$ python -q
>>> import numpy as np
>>> import numpy.linalg as la
>>> np.set_printoptions(suppress=True, linewidth=120)
>>> def tidy(a):
...     return np.round(a, 4) + 0
... 
>>> arr = np.loadtxt("dump.csv", delimiter=",")
>>> arr
array([[-1.,  1.],
       [ 1., -1.]])
>>> left, sv, vt = la.svd(arr)
>>> tidy(sv)
array([2., 0.])
>>> np.argmax(sv[:-1] / (sv[1:] + 1e-6)) + 1
np.int64(1)
>>> out = left[:, :1] @ np.diag(sv[:1]) @ vt[:1]
>>> tidy(la.norm(arr - out) / la.norm(arr))
np.float64(0.0)
>>> tidy(out)
array([[-1.,  1.],
       [ 1., -1.]])
>>> la.matrix_rank(out)
np.int64(1)
>>> tidy(la.norm(arr - out, 2)), tidy(sv[1])
(np.float64(0.0), np.float64(0.0))
>>> J = np.loadtxt("layer10.csv", delimiter=",")
>>> print(J)
[[ 4.  0.  0.]
 [ 0. -2.  0.]
 [ 0.  0. -2.]]
>>> J @ J
array([[16.,  0.,  0.],
       [ 0.,  4.,  0.],
       [ 0.,  0.,  4.]])
>>> (la.matrix_power((J != 0) + (J.T != 0) + np.eye(3), 3) > 0).astype(int)
array([[1, 0, 0],
       [0, 1, 0],
       [0, 0, 1]])
>>> tidy(la.det(J))
np.float64(16.0)
>>> np.all(la.eigvalsh(J) > 0)
np.False_
>>> [round(float(la.det(J[:i, :i])), 2) + 0 for i in range(1, 4)]
[4.0, -8.0, 16.0]
>>> rng = np.random.default_rng(206)
>>> lab = rng.integers(0, 2, 4)
>>> m1 = np.array([[0, 1, 2, 2], [0, 2, 2, 0], [2, 2, 0, 2], [2, 0, 0, 1]]) * (lab[:, None] == lab)
>>> m1
array([[0, 1, 2, 0],
       [0, 2, 2, 0],
       [2, 2, 0, 0],
       [0, 0, 0, 1]])
>>> tidy(np.poly(m1))
array([ 1., -3., -6., 12., -4.])
>>> tidy(la.det(m1[::-1]))
np.float64(-4.0)
>>> print(tidy(la.det(2 * m1)), tidy(la.det(m1)))
-64.0 -4.0
>>> np.einsum("ii->", m1)
np.int64(3)
>>> tidy(la.det(m1.T))
np.float64(-4.0)
>>> tidy(la.eigvals(m1).sum().real)
np.float64(3.0)
